% ipython --no-banner

In [1]: import numpy as np

In [2]: from numpy import linalg as LA

In [3]: np.set_printoptions(precision=3, suppress=True, linewidth=160)

In [4]: X = np.load("sample0.npy")

In [5]: X
Out[5]: 
array([[ 2.86 , -0.337,  0.084],
       [-0.337,  2.191,  0.202],
       [ 0.084,  0.202,  2.949]])

In [6]: # symmetric

In [7]: rng = np.random.default_rng(167)

In [8]: lab = rng.permutation(3)

In [9]: lab
Out[9]: array([1, 0, 2])

In [10]: M2 = X[lab][:, lab]

In [11]: np.sort(np.abs(LA.eigvals(M2)))
Out[11]: array([2.   , 2.999, 3.   ])

In [12]: np.trace(M2)
Out[12]: np.float64(8.0)

In [13]: np.allclose(M2, X)
Out[13]: False

In [14]: np.diag(M2)
Out[14]: array([2.191, 2.86 , 2.949])

In [15]: low = LA.cholesky(X)

In [16]: low @ low.T
Out[16]: 
array([[ 2.86 , -0.337,  0.084],
       [-0.337,  2.191,  0.202],
       [ 0.084,  0.202,  2.949]])

In [17]: np.diag(low) ** 2
Out[17]: array([2.86 , 2.151, 2.926])

In [18]: X / np.sqrt(np.outer(np.diag(X), np.diag(X)))
Out[18]: 
array([[ 1.   , -0.135,  0.029],
       [-0.135,  1.   ,  0.079],
       [ 0.029,  0.079,  1.   ]])

In [19]: LA.eigvalsh(X).min() > 0
Out[19]: np.True_

In [20]: low
Out[20]: 
array([[ 1.691,  0.   ,  0.   ],
       [-0.199,  1.467,  0.   ],
       [ 0.05 ,  0.144,  1.71 ]])

In [21]: round(np.prod(np.diag(low)) ** 2, 3), round(LA.det(X), 3)
Out[21]: (np.float64(18.001), np.float64(18.001))

In [22]: proj = np.triu(np.array([[-3, 5, 3], [-4, -9, 9], [2, 0, 4]]), 1) + np.eye(3)

In [23]: M2 = proj @ X @ LA.inv(proj)

In [24]: np.poly(M2)
Out[24]: array([  1.   ,  -8.   ,  21.   , -18.001])

In [25]: LA.matrix_rank(M2)
Out[25]: np.int64(3)

In [26]: proj @ X - X @ proj
Out[26]: 
array([[-1.433, -2.739,  4.31 ],
       [ 0.756,  3.503,  7.833],
       [ 0.   , -0.42 , -2.07 ]])

In [27]: O, _ = LA.qr(np.array([[-2.2, -0.1, -0.6, -1.2, 0.2, -0.8],
    ...:     [-0.8, 1.1, -1.1, 0.1, -0.7, 1.6],
    ...:     [-2.0, -0.4, 1.8, 2.0, -1.0, 0.1],
    ...:     [1.2, 1.0, 1.3, 1.9, 1.7, 0.9],
    ...:     [-1.4, -1.1, -0.6, -1.2, -1.7, -1.2],
    ...:     [-0.5, 1.1, 0.8, 0.0, 1.8, 0.4]]))

In [28]: V, _ = LA.qr(np.array([[-0.6, 1.1, -1.2], [-1.0, 0.2, 2.5], [-0.2, -0.3, 0.7]]))

In [29]: sv = 10 * 0.5 ** np.arange(3)

In [30]: E = O[:, :3] * sv @ V[:3]

In [31]: E
Out[31]: 
array([[ 3.578, -4.845, -1.153],
       [ 3.421, -1.141,  1.458],
       [ 3.005, -3.715, -3.276],
       [ 0.079,  3.856,  0.8  ],
       [ 0.183, -4.067, -1.613],
       [ 3.19 ,  0.25 ,  0.119]])

In [32]: t3 = np.stack([E, -2 * E, E[::-1]])

In [33]: LA.matrix_rank(t3)
Out[33]: array([3, 3, 3])

In [34]: (t3 @ E.T).shape
Out[34]: (3, 6, 6)

In [35]: LA.norm(t3, axis=(1, 2))
Out[35]: array([11.456, 22.913, 11.456])

In [36]: LA.matrix_rank(t3.reshape(3, -1))
Out[36]: np.int64(2)

In [37]: proj = E @ LA.solve(E.T @ E, E.T)

In [38]: np.allclose(proj @ proj, proj)
Out[38]: True

In [39]: LA.matrix_rank(np.eye(6) - proj)
Out[39]: np.int64(3)

In [40]: proj @ E[:, 1]
Out[40]: array([-4.845, -1.141, -3.715,  3.856, -4.067,  0.25 ])

In [41]: np.trace(proj)
Out[41]: np.float64(3.0)

In [42]: vec = np.array([4, 3, 1])

In [43]: y = E @ vec

In [44]: LA.solve(E.T @ E, E.T @ y)
Out[44]: array([4., 3., 1.])

In [45]: y
Out[45]: array([ -1.379,  11.72 ,  -2.401,  12.684, -13.081,  13.63 ])

In [46]: y = y + 0.1 * rng.normal(size=6)

In [47]: y
Out[47]: array([ -1.413,  11.796,  -2.311,  12.619, -13.077,  13.751])

In [48]: coef, *_ = LA.lstsq(E, y)

In [49]: coef.round()
Out[49]: array([4., 3., 1.])

In [50]: [round(float(LA.norm(LA.solve(E.T @ E + lam * np.eye(3), E.T @ y))), 2) for lam in (0, 1, 10, 100)]
Out[50]: [5.12, 4.9, 3.61, 1.05]

In [51]: coef
Out[51]: array([4.02 , 3.005, 0.992])

In [52]: feats = np.loadtxt("w.csv", delimiter=",")

In [53]: feats
Out[53]: 
array([[-3.,  2., -3.,  2., -3.,  2.],
       [ 1., -4.,  1., -4.,  1., -4.],
       [ 4., -1.,  4., -1.,  4., -1.],
       [-3.,  2., -3.,  2., -3.,  2.],
       [ 1., -4.,  1., -4.,  1., -4.],
       [ 4., -1.,  4., -1.,  4., -1.]])

In [54]: # rows 0 and 3 are equal

In [55]: M2 = feats + rng.integers(-2, 3, (6, 2)) @ rng.integers(-2, 3, (2, 6))

In [56]: M2
Out[56]: 
array([[-5.,  4., -5.,  0.,  0.,  1.],
       [ 3., -6., -5., -6.,  6., -7.],
       [ 0.,  3., 10.,  0.,  0.,  2.],
       [-5.,  4., -3.,  1., -2.,  2.],
       [ 3., -6., -1., -4.,  2., -5.],
       [ 8., -5.,  0., -1.,  6., -3.]])

In [57]: LA.matrix_rank(M2 - feats, tol=1e-8)
Out[57]: np.int64(2)

In [58]: np.abs(M2 - feats).sum(axis=1)
Out[58]: array([12., 20., 22.,  6.,  8., 16.])

In [59]: np.round(LA.svd(M2 - feats, compute_uv=False), 3) + 0
Out[59]: array([15.367,  6.772,  0.   ,  0.   ,  0.   ,  0.   ])

In [60]: lab = rng.permutation(6)

In [61]: lab
Out[61]: array([3, 1, 5, 2, 0, 4])

In [62]: M2 = feats[lab][:, lab]

In [63]: np.allclose(M2, feats)
Out[63]: False

In [64]: M2
Out[64]: 
array([[ 2.,  2.,  2., -3., -3., -3.],
       [-4., -4., -4.,  1.,  1.,  1.],
       [-1., -1., -1.,  4.,  4.,  4.],
       [-1., -1., -1.,  4.,  4.,  4.],
       [ 2.,  2.,  2., -3., -3., -3.],
       [-4., -4., -4.,  1.,  1.,  1.]])

In [65]: np.round(np.sort(np.abs(LA.eigvals(M2))), 3) + 0
Out[65]: array([0., 0., 0., 0., 0., 1.])

In [66]: np.diag(M2)
Out[66]: array([ 2., -4., -1.,  4., -3.,  1.])

In [67]: M = np.loadtxt("mat.csv", delimiter=",")

In [68]: M
Out[68]: 
array([[ 2.,  7., -8., -1., -1.],
       [ 0., -2.,  6., -2., -1.],
       [ 0.,  0.,  3., -4., -4.],
       [ 0.,  0.,  0., -8.,  2.],
       [ 0.,  0.,  0.,  0.,  1.]])

In [69]: # triangular

In [70]: lab = rng.permutation(5)

In [71]: lab
Out[71]: array([0, 1, 2, 4, 3])

In [72]: M2 = M[lab][:, lab]

In [73]: M2
Out[73]: 
array([[ 2.,  7., -8., -1., -1.],
       [ 0., -2.,  6., -1., -2.],
       [ 0.,  0.,  3., -4., -4.],
       [ 0.,  0.,  0.,  1.,  0.],
       [ 0.,  0.,  0.,  2., -8.]])

In [74]: np.trace(M2)
Out[74]: np.float64(-4.0)

In [75]: np.argsort(-LA.norm(M2, axis=0).round(6), kind="stable")[:3]
Out[75]: array([2, 4, 1])

In [76]: np.abs(LA.svd(M2)[2][-1])
Out[76]: array([0.861, 0.466, 0.178, 0.1  , 0.026])

In [77]: A = np.array([[8.0, 2.0, 4.0], [2.0, 5.0, 2.0], [4.0, 2.0, 8.0]])

In [78]: A
Out[78]: 
array([[8., 2., 4.],
       [2., 5., 2.],
       [4., 2., 8.]])

In [79]: # symmetric, so the eigenvalues are real

In [80]: theta = np.radians(180)

In [81]: R = np.eye(3)

In [82]: R[0, 0] = R[1, 1] = np.cos(theta)

In [83]: R[0, 1], R[1, 0] = -np.sin(theta), np.sin(theta)

In [84]: R.round(3) + 0
Out[84]: 
array([[-1.,  0.,  0.],
       [ 0., -1.,  0.],
       [ 0.,  0.,  1.]])

In [85]: M2 = A @ R.T

In [86]: np.round(LA.det(R), 3), np.trace(R)
Out[86]: (np.float64(1.0), np.float64(-1.0))

In [87]: np.abs(M2 - A).max(axis=0)
Out[87]: array([16., 10.,  0.])

In [88]: np.allclose(LA.norm(A, axis=1), LA.norm(M2, axis=1))
Out[88]: True

In [89]: np.allclose(A @ A.T, M2 @ M2.T)
Out[89]: True

In [90]: lab = rng.permutation(3)

In [91]: M2 = A[:, lab] * rng.choice([-1, 1], 3)

In [92]: M2
Out[92]: 
array([[ 4.,  8., -2.],
       [ 2.,  2., -5.],
       [ 8.,  4., -2.]])

In [93]: U, _, VT = LA.svd(A.T @ M2)

In [94]: np.round(U @ VT, 3) + 0
Out[94]: 
array([[ 0.,  1.,  0.],
       [ 0.,  0., -1.],
       [ 1.,  0.,  0.]])

In [95]: np.round(LA.lstsq(A, M2)[0], 3) + 0
Out[95]: 
array([[ 0.,  1.,  0.],
       [ 0.,  0., -1.],
       [ 1.,  0.,  0.]])

In [96]: M2 = LA.inv(A)

In [97]: np.allclose(M2, A.T)
Out[97]: False

In [98]: round(LA.slogdet(A)[0], 3)
Out[98]: np.float64(1.0)

In [99]: np.round(LA.cond(A), 3)
Out[99]: np.float64(3.25)

In [100]: J = np.loadtxt("arr.csv", delimiter=",")

In [101]: J
Out[101]: 
array([[-3.35 , -1.54 ,  0.327,  1.254,  0.853],
       [ 1.303, -1.676,  0.551, -0.911,  3.219],
       [ 0.744,  1.701, -0.492,  3.144,  1.558],
       [ 0.558, -1.781, -3.478,  0.494, -0.418],
       [-1.489,  2.181, -1.803, -1.862,  1.519]])

In [102]: O = J.astype(float).copy()

In [103]: for j in range(5):
     ...:     O[:, j] -= O[:, :j] @ (O[:, :j].T @ O[:, j])
     ...:     O[:, j] /= LA.norm(O[:, j])
     ...: 

In [104]: np.round(O.T @ O, 3) + 0
Out[104]: 
array([[1., 0., 0., 0., 0.],
       [0., 1., 0., 0., 0.],
       [0., 0., 1., 0., 0.],
       [0., 0., 0., 1., 0.],
       [0., 0., 0., 0., 1.]])

In [105]: np.round(O.T @ J, 3) + 0
Out[105]: 
array([[4., 0., 0., 0., 0.],
       [0., 4., 0., 0., 0.],
       [0., 0., 4., 0., 0.],
       [0., 0., 0., 4., 0.],
       [0., 0., 0., 0., 4.]])

In [106]: M2 = J / LA.norm(J, axis=1, keepdims=True)

In [107]: G = M2 @ M2.T

In [108]: G[3].round(3) + 0
Out[108]: array([0., 0., 0., 1., 0.])

In [109]: f = np.array([5, 0, 0, 1, 4])

In [110]: M2 = J + np.outer(f, np.eye(5)[4])

In [111]: M2
Out[111]: 
array([[-3.35 , -1.54 ,  0.327,  1.254,  5.853],
       [ 1.303, -1.676,  0.551, -0.911,  3.219],
       [ 0.744,  1.701, -0.492,  3.144,  1.558],
       [ 0.558, -1.781, -3.478,  0.494,  0.582],
       [-1.489,  2.181, -1.803, -1.862,  5.519]])

In [112]: round(float(LA.det(M2) / LA.det(J)), 3), round(1 + LA.solve(J, f)[4], 3)
Out[112]: (1.62, np.float64(1.62))

In [113]: LA.matrix_rank(M2 - J)
Out[113]: np.int64(1)

In [114]: data = np.load("out12.npy")

In [115]: data
Out[115]: 
array([[-4.949,  4.983, -2.003],
       [-8.01 , 10.995, -8.004],
       [10.972, -1.998, -9.975]])

In [116]: lab = rng.permutation(3)

In [117]: lab
Out[117]: array([0, 1, 2])

In [118]: M2 = data[lab][:, lab]

In [119]: np.allclose(M2, data)
Out[119]: True

In [120]: round(float(np.trace(M2)), 3)
Out[120]: -3.929

In [121]: np.sort(np.abs(LA.eigvals(M2)))
Out[121]: array([ 0.062,  6.523, 10.514])

In [122]: np.round(LA.det(M2), 3), np.round(LA.det(data[lab]), 3)
Out[122]: (np.float64(-4.24), np.float64(-4.24))

In [123]: M2
Out[123]: 
array([[-4.949,  4.983, -2.003],
       [-8.01 , 10.995, -8.004],
       [10.972, -1.998, -9.975]])

In [124]: M2 = np.array([[0], [2], [1], [0]])

In [125]: C = np.array([[0, -3, -3, -3, 1]])

In [126]: m1 = M2 @ C

In [127]: m1
Out[127]: 
array([[ 0,  0,  0,  0,  0],
       [ 0, -6, -6, -6,  2],
       [ 0, -3, -3, -3,  1],
       [ 0,  0,  0,  0,  0]])

In [128]: round(np.trace(LA.pinv(m1) @ m1), 3)
Out[128]: np.float64(1.0)

In [129]: np.abs(np.diag(LA.qr(m1)[1])) > 1e-9
Out[129]: array([False,  True, False, False])

In [130]: LA.lstsq(m1[:-1].T, m1[-1])[2]
Out[130]: np.int32(1)

In [131]: try:
     ...:     LA.inv(m1)
     ...: except LA.LinAlgError as e:
     ...:     print("failed:", e)
     ...: 
failed: Last 2 dimensions of the array must be square

In [132]: U, sv, VT = LA.svd(m1)

In [133]: V = VT[:(sv > 1e-8).sum()]

In [134]: vec = m1[2] + -3 * m1[3] + rng.integers(2) * np.eye(5)[1]

In [135]: vec
Out[135]: array([ 0., -2., -3., -3.,  1.])

In [136]: np.round(LA.norm(vec - V.T @ V @ vec), 3)
Out[136]: np.float64(0.824)

In [137]: np.diag(V.T @ V)
Out[137]: array([0.   , 0.321, 0.321, 0.321, 0.036])

In [138]: LA.matrix_rank(np.vstack([m1, vec]))
Out[138]: np.int64(2)

In [139]: U, sv, VT = LA.svd(m1)

In [140]: np.argmax(sv[:-1] / (sv[1:] + 1e-6)) + 1
Out[140]: np.int64(1)

In [141]: sv.round(3) + 0
Out[141]: array([11.832,  0.   ,  0.   ,  0.   ])

In [142]: M2 = U[:, :1] @ np.diag(sv[:1]) @ VT[:1]

In [143]: M2
Out[143]: 
array([[ 0.,  0.,  0.,  0.,  0.],
       [ 0., -6., -6., -6.,  2.],
       [ 0., -3., -3., -3.,  1.],
       [ 0.,  0.,  0.,  0.,  0.]])

In [144]: LA.matrix_rank(m1, rtol=0.05)
Out[144]: np.int64(1)
